>>> import numpy as np
>>> np.set_printoptions(suppress=True, linewidth=200)
>>> feats = np.load("data.npy")
>>> feats
array([[-0.062,  2.043,  1.144,  2.065,  3.194,  0.081,  0.087],
       [ 0.023,  1.891,  1.126,  2.114,  3.078,  0.031, -0.029],
       [ 0.079,  2.092,  0.95 ,  2.149,  3.03 ,  0.237, -0.032],
       [ 0.269,  2.104,  1.091,  1.909,  2.947,  0.044,  0.069],
       [ 0.006,  2.078,  0.791,  2.052,  2.899, -0.106,  0.048],
       [ 0.02 ,  2.268,  1.001,  2.184,  2.91 ,  0.069, -0.047],
       [-0.129,  2.024,  0.887,  2.138,  2.927, -0.048, -0.05 ],
       [-0.039,  2.137,  1.003,  2.243,  2.947, -0.066, -0.095],
       [ 0.047,  1.86 ,  0.87 ,  2.102,  3.097,  0.098,  0.099],
       [ 0.043,  2.101,  0.979,  1.866,  3.071,  0.083,  0.031],
       [ 0.113,  2.053,  1.081,  2.046,  2.845, -0.135, -0.026],
       [ 0.02 ,  1.769,  1.062,  1.834,  3.092, -0.007, -0.021],
       [-0.092,  2.065,  1.155,  2.083,  3.051,  0.01 , -0.097],
       [ 0.007,  2.064,  0.788,  1.993,  2.918,  0.046, -0.115],
       [-0.112,  1.903,  1.108,  1.973,  2.799, -0.009,  0.051],
       [ 3.134,  0.791,  1.029,  1.038,  1.932,  1.1  , -0.047],
       [ 3.024,  0.968,  0.885,  0.956,  2.118,  1.089, -0.012],
       [ 3.055,  1.012,  1.02 ,  0.896,  2.066,  1.07 ,  0.051],
       [ 2.962,  0.941,  0.944,  1.017,  2.061,  0.989, -0.197],
       [ 2.937,  0.931,  0.956,  1.024,  1.861,  0.904,  0.026],
       [ 3.027,  0.998,  0.75 ,  1.125,  2.065,  0.884, -0.032],
       [ 3.098,  0.887,  0.944,  1.047,  2.027,  0.894,  0.002],
       [ 3.087,  1.094,  1.027,  0.897,  1.882,  1.038, -0.04 ],
       [ 3.166,  1.124,  0.931,  1.01 ,  1.9  ,  1.185, -0.047],
       [ 2.855,  0.992,  0.942,  1.178,  1.921,  1.058,  0.153],
       [ 3.052,  0.959,  1.029,  1.09 ,  1.851,  1.151, -0.025],
       [ 2.929,  0.954,  1.059,  0.809,  1.949,  1.061,  0.041],
       [ 2.954,  1.205,  1.038,  1.024,  1.865,  1.056,  0.039],
       [ 3.126,  0.933,  0.954,  0.827,  1.999,  0.867,  0.195],
       [ 2.881,  1.02 ,  1.125,  1.056,  1.954,  1.234, -0.077]])
>>> ang = np.radians(180)
>>> R = np.eye(7)
>>> R[2, 2] = R[5, 5] = np.cos(ang)
>>> R[2, 5], R[5, 2] = -np.sin(ang), np.sin(ang)
>>> R.round(3) + 0
array([[ 1.,  0.,  0.,  0.,  0.,  0.,  0.],
       [ 0.,  1.,  0.,  0.,  0.,  0.,  0.],
       [ 0.,  0., -1.,  0.,  0.,  0.,  0.],
       [ 0.,  0.,  0.,  1.,  0.,  0.,  0.],
       [ 0.,  0.,  0.,  0.,  1.,  0.,  0.],
       [ 0.,  0.,  0.,  0.,  0., -1.,  0.],
       [ 0.,  0.,  0.,  0.,  0.,  0.,  1.]])
>>> M2 = feats @ R.T
>>> np.allclose(feats @ feats.T, M2 @ M2.T)
True
>>> round(np.linalg.det(R), 3), np.trace(R)
(np.float64(1.0), np.float64(3.0))
>>> print(np.round(np.linalg.svd(feats, compute_uv=False), 3), np.round(np.linalg.svd(M2, compute_uv=False), 3))
[20.714  9.993  0.684  0.616  0.538  0.467  0.397] [20.714  9.993  0.684  0.616  0.538  0.467  0.397]
